$ ipython --no-banner

In [1]: import numpy as np

In [2]: import numpy.linalg as la

In [3]: np.set_printoptions(precision=3, suppress=True, linewidth=100, legacy="1.25")

In [4]: def tidy(a):
   ...:     return np.round(a, 3) + 0
   ...: 

In [5]: K = np.loadtxt("w.csv", delimiter=",")

In [6]: print(K)
[[-1.  6.  6.  9.  7.  4. -3.  4.  2.  9. -5.]
 [ 8.  0. -6.  6.  4.  5.  5. -7. -2. -9. -8.]
 [-8.  5. -2.  0. -3. -2. -4. -5. -5. -7.  5.]
 [ 0. -5.  9. -5. -9.  4.  0.  6.  4.  0. -7.]
 [ 7.  3.  9. -5.  0.  1. -8. -9.  4. -4.  8.]
 [-5.  2.  2.  7. -9.  7. -9. -4. -8.  0. -6.]
 [ 2. -6.  9.  0. -6.  0. -9.  7.  3.  3.  7.]
 [-3. -1.  8. -3.  8.  6.  7. -2. -7.  3.  5.]
 [-7.  2. -1.  2. -6.  8.  1.  9.  8.  1.  5.]
 [-3.  7. -8. -3.  6.  4. -3. -9. -9.  4. -2.]
 [ 1.  3.  7.  6.  8.  1.  3. -1. -2.  4.  7.]]

In [7]: M2 = K / la.norm(K, axis=1, keepdims=True)

In [8]: C2 = M2 @ M2.T

In [9]: print(tidy(C2[2]))
[-0.369 -0.083  1.    -0.383  0.203  0.394 -0.156 -0.043 -0.004  0.373 -0.095]

In [10]: print(np.argwhere(np.triu(np.abs(C2) > 0.95, 1)))
[]

In [11]: print(np.allclose(K @ K.T, K.T @ K))
False

In [12]: print(tidy(np.abs(la.eigvals(K)).max()))
17.716

In [13]: print((K + K.T) / 2)
[[-1.   7.  -1.   4.5  7.  -0.5 -0.5  0.5 -2.5  3.  -2. ]
 [ 7.   0.  -0.5  0.5  3.5  3.5 -0.5 -4.   0.  -1.  -2.5]
 [-1.  -0.5 -2.   4.5  3.   0.   2.5  1.5 -3.  -7.5  6. ]
 [ 4.5  0.5  4.5 -5.  -7.   5.5  0.   1.5  3.  -1.5 -0.5]
 [ 7.   3.5  3.  -7.   0.  -4.  -7.  -0.5 -1.   1.   8. ]
 [-0.5  3.5  0.   5.5 -4.   7.  -4.5  1.   0.   2.  -2.5]
 [-0.5 -0.5  2.5  0.  -7.  -4.5 -9.   7.   2.   0.   5. ]
 [ 0.5 -4.   1.5  1.5 -0.5  1.   7.  -2.   1.  -3.   2. ]
 [-2.5  0.  -3.   3.  -1.   0.   2.   1.   8.  -4.   1.5]
 [ 3.  -1.  -7.5 -1.5  1.   2.   0.  -3.  -4.   4.   1. ]
 [-2.  -2.5  6.  -0.5  8.  -2.5  5.   2.   1.5  1.   7. ]]

In [14]: rng = np.random.default_rng(501)

In [15]: z = rng.permutation(11)

In [16]: print(z)
[ 3  0  6 10  5  4  2  1  7  9  8]

In [17]: M2 = K[z][:, z]

In [18]: print(np.diag(M2))
[-5. -1. -9.  7.  7.  0. -2.  0. -2.  4.  8.]

In [19]: print(M2)
[[-5.  0.  0. -7.  4. -9.  9. -5.  6.  0.  4.]
 [ 9. -1. -3. -5.  4.  7.  6.  6.  4.  9.  2.]
 [ 0.  2. -9.  7.  0. -6.  9. -6.  7.  3.  3.]
 [ 6.  1.  3.  7.  1.  8.  7.  3. -1.  4. -2.]
 [ 7. -5. -9. -6.  7. -9.  2.  2. -4.  0. -8.]
 [-5.  7. -8.  8.  1.  0.  9.  3. -9. -4.  4.]
 [ 0. -8. -4.  5. -2. -3. -2.  5. -5. -7. -5.]
 [ 6.  8.  5. -8.  5.  4. -6.  0. -7. -9. -2.]
 [-3. -3.  7.  5.  6.  8.  8. -1. -2.  3. -7.]
 [-3. -3. -3. -2.  4.  6. -8.  7. -9.  4. -9.]
 [ 2. -7.  1.  5.  8. -6. -1.  2.  9.  1.  8.]]

In [20]: w1 = np.array([[2, 0],
    ...:     [-1, -2],
    ...:     [-2, -2],
    ...:     [0, 1],
    ...:     [0, 2],
    ...:     [0, 2],
    ...:     [0, -1],
    ...:     [0, 0],
    ...:     [1, -2],
    ...:     [1, 0],
    ...:     [0, 0]])

In [21]: b = np.array([0, 3])

In [22]: hid = np.maximum(M2 @ w1 + b, 0)

In [23]: print(hid)
[[ 0.  0.]
 [38. 14.]
 [26.  0.]
 [ 8. 15.]
 [33. 27.]
 [ 0. 24.]
 [ 4. 34.]
 [ 0.  7.]
 [ 0. 24.]
 [ 0. 59.]
 [19.  7.]]

In [24]: print(tidy((hid > 0).mean(axis=0)))
[0.545 0.818]

In [25]: print((hid > 0).astype(int))
[[0 0]
 [1 1]
 [1 0]
 [1 1]
 [1 1]
 [0 1]
 [1 1]
 [0 1]
 [0 1]
 [0 1]
 [1 1]]

In [26]: basis = np.array([[2, 3], [1, 1]])

In [27]: print((hid @ basis).round(6).argmax(axis=1))
[0 1 1 1 1 0 1 0 0 0 1]

In [28]: print(hid @ basis)
[[  0.   0.]
 [ 90. 128.]
 [ 52.  78.]
 [ 31.  39.]
 [ 93. 126.]
 [ 24.  24.]
 [ 42.  46.]
 [  7.   7.]
 [ 24.  24.]
 [ 59.  59.]
 [ 45.  64.]]

In [29]: arr = np.load("run3.npy")

In [30]: print(arr)
[[-3  9 -3  9 -3  9]
 [-6 -6 -6 -6 -6 -6]
 [-2 -6 -2 -6 -2 -6]
 [-3  9 -3  9 -3  9]
 [-6 -6 -6 -6 -6 -6]
 [-2 -6 -2 -6 -2 -6]]

In [31]: print(tidy(la.norm(arr, 1)), tidy(la.norm(arr, np.inf)))
42.0 36.0

In [32]: print(tidy(la.norm(arr[2], 1)), tidy(la.norm(arr[2], np.inf)))
24.0 6.0

In [33]: print(tidy(la.norm(arr[2] - arr[0])))
26.038

In [34]: print(tidy(la.norm(arr, axis=1)))
[16.432 14.697 10.954 16.432 14.697 10.954]

In [35]: print(tidy(la.norm(arr) ** 2 / la.norm(arr, 2) ** 2))
1.286

In [36]: print(tidy(la.norm(arr, "nuc")))
47.117

In [37]: X = np.loadtxt("a.csv", delimiter=",")

In [38]: print(X)
[[0. 0. 0. 0. 0. 0. 0. 0. 0. 0. 0.]
 [0. 4. 2. 2. 2. 6. 6. 0. 2. 4. 2.]
 [0. 2. 1. 1. 1. 3. 3. 0. 1. 2. 1.]
 [0. 2. 1. 1. 1. 3. 3. 0. 1. 2. 1.]
 [0. 2. 1. 1. 1. 3. 3. 0. 1. 2. 1.]
 [0. 6. 3. 3. 3. 9. 9. 0. 3. 6. 3.]
 [0. 6. 3. 3. 3. 9. 9. 0. 3. 6. 3.]
 [0. 0. 0. 0. 0. 0. 0. 0. 0. 0. 0.]
 [0. 2. 1. 1. 1. 3. 3. 0. 1. 2. 1.]
 [0. 4. 2. 2. 2. 6. 6. 0. 2. 4. 2.]
 [0. 2. 1. 1. 1. 3. 3. 0. 1. 2. 1.]]

In [39]: # column 3 repeats column 2

In [40]: print((la.matrix_power((X != 0) + (X.T != 0) + np.eye(11), 11) > 0).astype(int))
[[1 0 0 0 0 0 0 0 0 0 0]
 [0 1 1 1 1 1 1 0 1 1 1]
 [0 1 1 1 1 1 1 0 1 1 1]
 [0 1 1 1 1 1 1 0 1 1 1]
 [0 1 1 1 1 1 1 0 1 1 1]
 [0 1 1 1 1 1 1 0 1 1 1]
 [0 1 1 1 1 1 1 0 1 1 1]
 [0 0 0 0 0 0 0 1 0 0 0]
 [0 1 1 1 1 1 1 0 1 1 1]
 [0 1 1 1 1 1 1 0 1 1 1]
 [0 1 1 1 1 1 1 0 1 1 1]]

In [41]: print(X @ X)
[[  0.   0.   0.   0.   0.   0.   0.   0.   0.   0.   0.]
 [  0. 124.  62.  62.  62. 186. 186.   0.  62. 124.  62.]
 [  0.  62.  31.  31.  31.  93.  93.   0.  31.  62.  31.]
 [  0.  62.  31.  31.  31.  93.  93.   0.  31.  62.  31.]
 [  0.  62.  31.  31.  31.  93.  93.   0.  31.  62.  31.]
 [  0. 186.  93.  93.  93. 279. 279.   0.  93. 186.  93.]
 [  0. 186.  93.  93.  93. 279. 279.   0.  93. 186.  93.]
 [  0.   0.   0.   0.   0.   0.   0.   0.   0.   0.   0.]
 [  0.  62.  31.  31.  31.  93.  93.   0.  31.  62.  31.]
 [  0. 124.  62.  62.  62. 186. 186.   0.  62. 124.  62.]
 [  0.  62.  31.  31.  31.  93.  93.   0.  31.  62.  31.]]

In [42]: J = np.loadtxt("dump.csv", delimiter=",")

In [43]: print(J)
[[-0.998 -2.834  3.22   1.541 -3.438 -2.06  -1.642]
 [-1.103 -3.454  2.891  0.891 -3.011 -2.257 -2.318]
 [-1.001 -2.967  2.859  1.138 -2.878 -2.129 -2.236]
 [-0.848 -3.15   3.236  1.284 -2.516 -1.828 -2.218]
 [-0.875 -2.74   2.453  1.113 -3.245 -1.825 -2.186]
 [-0.694 -2.872  3.478  0.541 -2.917 -2.12  -1.938]
 [-0.865 -3.028  2.558  1.323 -2.812 -2.178 -1.734]
 [-2.039  2.784  1.041  3.272  0.942 -2.919  0.042]
 [-2.132  2.237  0.615  3.35   0.351 -2.648  0.342]
 [-2.191  1.892  0.949  3.183  0.772 -3.337  0.11 ]
 [-2.203  2.091  0.529  2.76   1.264 -2.485  0.181]
 [-1.769  1.763  1.286  3.128  1.692 -2.634  0.03 ]
 [-2.201  1.639  1.083  3.051  0.903 -3.759 -0.522]
 [-1.936  1.76   1.214  3.115  0.674 -2.908  0.688]]

In [44]: J @ J
---------------------------------------------------------------------------
ValueError                                Traceback (most recent call last)
Cell In[44], line 1
----> 1 J @ J

ValueError: matmul: Input operand 1 has a mismatch in its core dimension 0, with gufunc signature (n?,k),(k,m?)->(n?,m?) (size 14 is different from 7)

In [45]: C2 = J.T @ J

In [46]: print(np.allclose(C2, C2.T))
True

In [47]: print(tidy(la.eigvalsh(C2)[::-1]))
[278.408 184.233   2.489   1.53    0.83    0.729   0.209]

In [48]: print((J @ J.T).shape)
(14, 14)

In [49]: print(tidy(np.diag(C2)))
[36.008 93.211 68.972 77.868 69.782 92.148 30.44 ]

In [50]: print(la.matrix_rank(C2))
7

In [51]: P = J @ la.solve(J.T @ J, J.T)

In [52]: print(tidy(la.eigvalsh(P)))
[0. 0. 0. 0. 0. 0. 0. 1. 1. 1. 1. 1. 1. 1.]

In [53]: vec = np.array([1, 2, 0, 2, 1, 1, 2])

In [54]: rhs = J @ vec

In [55]: print(tidy(la.lstsq(J, rhs)[0]))
[1. 2. 0. 2. 1. 1. 2.]

In [56]: rhs = rhs + 0.05 * rng.normal(size=14)

In [57]: print(tidy(rhs))
[-12.385 -16.088 -14.079 -13.445 -13.61  -14.282 -12.724   8.126   7.461   5.611   6.688   7.12
   3.311   6.907]

In [58]: b, *_ = la.lstsq(J, rhs)

In [59]: print([round(float(la.norm(la.solve(J.T @ J + lam * np.eye(7), J.T @ rhs))), 2) for lam in (0, 1, 10, 100)])
[3.8, 3.14, 2.67, 1.88]

In [60]: print(tidy(b))
[ 0.878  1.969 -0.046  1.941  1.005  0.989  2.009]

In [61]: print(tidy(J.T @ (rhs - J @ b)))
[0. 0. 0. 0. 0. 0. 0.]

In [62]: vec = np.array([3, 0, 0, 0, 1, 2, 0])

In [63]: rhs = J @ vec

In [64]: b, lr = np.zeros(7), 1 / la.norm(J, 2) ** 2

In [65]: for i in range(200):
    ...:     b -= lr * J.T @ (J @ b - rhs)
    ...:     if i % 50 == 0: print(i, round(la.norm(J @ b - rhs), 3))
    ...: 
0 5.838
50 1.98
100 1.614
150 1.355

In [66]: print(tidy(la.cond(J)))
36.496

In [67]: m1 = np.loadtxt("m.csv", delimiter=",")

In [68]: print(m1)
[[ 19.  -6. -11.  -7. -15.  -3.]
 [ 18.  32.  10.   6.  24.  10.]
 [  1. -38. -21. -13. -39. -13.]
 [ 11.  25.  10.   4.  18.   5.]
 [-10. -14.   4. -14. -27. -28.]
 [ 25.  57.  16.  20.  57.  33.]
 [ 16.  23.   5.   5.  18.  10.]
 [ 17.  15.  -6.  12.  24.  27.]
 [ 17.  -9. -14.  -4. -12.   3.]]

In [69]: print(la.lstsq(m1[:-1].T, m1[-1])[2])
3

In [70]: print(tidy(np.trace(la.pinv(m1) @ m1)))
3.0

In [71]: try:
    ...:     la.inv(m1)
    ...: except la.LinAlgError as e:
    ...:     print(e)
    ...: 
Last 2 dimensions of the array must be square
